$ python3 -q
>>> import numpy as np
>>> import numpy.linalg as la
>>> np.set_printoptions(suppress=True, linewidth=200)
>>> rd = lambda a: np.round(a, 2) + 0
>>> X = np.loadtxt("case8.csv", delimiter=",")
>>> rd(X)
array([[ 0.61, -0.08,  0.23, -0.23, -0.54, -0.08,  0.39, -0.08,  0.23],
       [-0.08,  0.98,  0.05, -0.05, -0.11, -0.02,  0.08, -0.02,  0.05],
       [ 0.23,  0.05,  0.86,  0.14,  0.33,  0.05, -0.23,  0.05, -0.14],
       [-0.23, -0.05,  0.14,  0.86, -0.33, -0.05,  0.23, -0.05,  0.14],
       [-0.54, -0.11,  0.33, -0.33,  0.24, -0.11,  0.54, -0.11,  0.33],
       [-0.08, -0.02,  0.05, -0.05, -0.11,  0.98,  0.08, -0.02,  0.05],
       [ 0.39,  0.08, -0.23,  0.23,  0.54,  0.08,  0.61,  0.08, -0.23],
       [-0.08, -0.02,  0.05, -0.05, -0.11, -0.02,  0.08,  0.98,  0.05],
       [ 0.23,  0.05, -0.14,  0.14,  0.33,  0.05, -0.23,  0.05,  0.86]])
>>> np.allclose(X, X.T)
True
>>> vec = np.array([-4, 3, 3, 0, -5, -5, -7, 2, -9])
>>> rd(np.abs(la.eigvals(X)))
array([1., 1., 1., 1., 1., 1., 1., 1., 1.])
>>> other = np.array([[3, -4],
...     [-2, 0],
...     [-4, 0],
...     [0, -3],
...     [1, 2],
...     [-4, 3],
...     [0, 2],
...     [2, -1],
...     [5, 1]])
>>> rd(np.einsum("ij,ij->i", X, X))
array([1., 1., 1., 1., 1., 1., 1., 1., 1.])
>>> la.matrix_rank(X @ other)
np.int64(2)
>>> rd(np.einsum("ij->j", X))
array([0.46, 0.89, 1.33, 0.67, 0.24, 0.89, 1.54, 0.89, 1.33])
>>> u = np.array([0, 5, 5, 2, -2, 3, 4])
>>> J = 2 * np.eye(7) + np.outer(u, u)
>>> J
array([[  2.,   0.,   0.,   0.,   0.,   0.,   0.],
       [  0.,  27.,  25.,  10., -10.,  15.,  20.],
       [  0.,  25.,  27.,  10., -10.,  15.,  20.],
       [  0.,  10.,  10.,   6.,  -4.,   6.,   8.],
       [  0., -10., -10.,  -4.,   6.,  -6.,  -8.],
       [  0.,  15.,  15.,   6.,  -6.,  11.,  12.],
       [  0.,  20.,  20.,   8.,  -8.,  12.,  18.]])
>>> w, evecs = la.eigh(J)
>>> vec = np.array([-1, -2, -1, 2, -1, 2, -2])
>>> print(rd(la.eigvalsh(J[1:, 1:])))
[ 2.  2.  2.  2.  2. 85.]
>>> vec @ J @ vec
np.float64(159.0)
>>> rd(evecs * np.abs(w) @ evecs.T)
array([[  2.,   0.,   0.,   0.,   0.,   0.,   0.],
       [  0.,  27.,  25.,  10., -10.,  15.,  20.],
       [  0.,  25.,  27.,  10., -10.,  15.,  20.],
       [  0.,  10.,  10.,   6.,  -4.,   6.,   8.],
       [  0., -10., -10.,  -4.,   6.,  -6.,  -8.],
       [  0.,  15.,  15.,   6.,  -6.,  11.,  12.],
       [  0.,  20.,  20.,   8.,  -8.,  12.,  18.]])
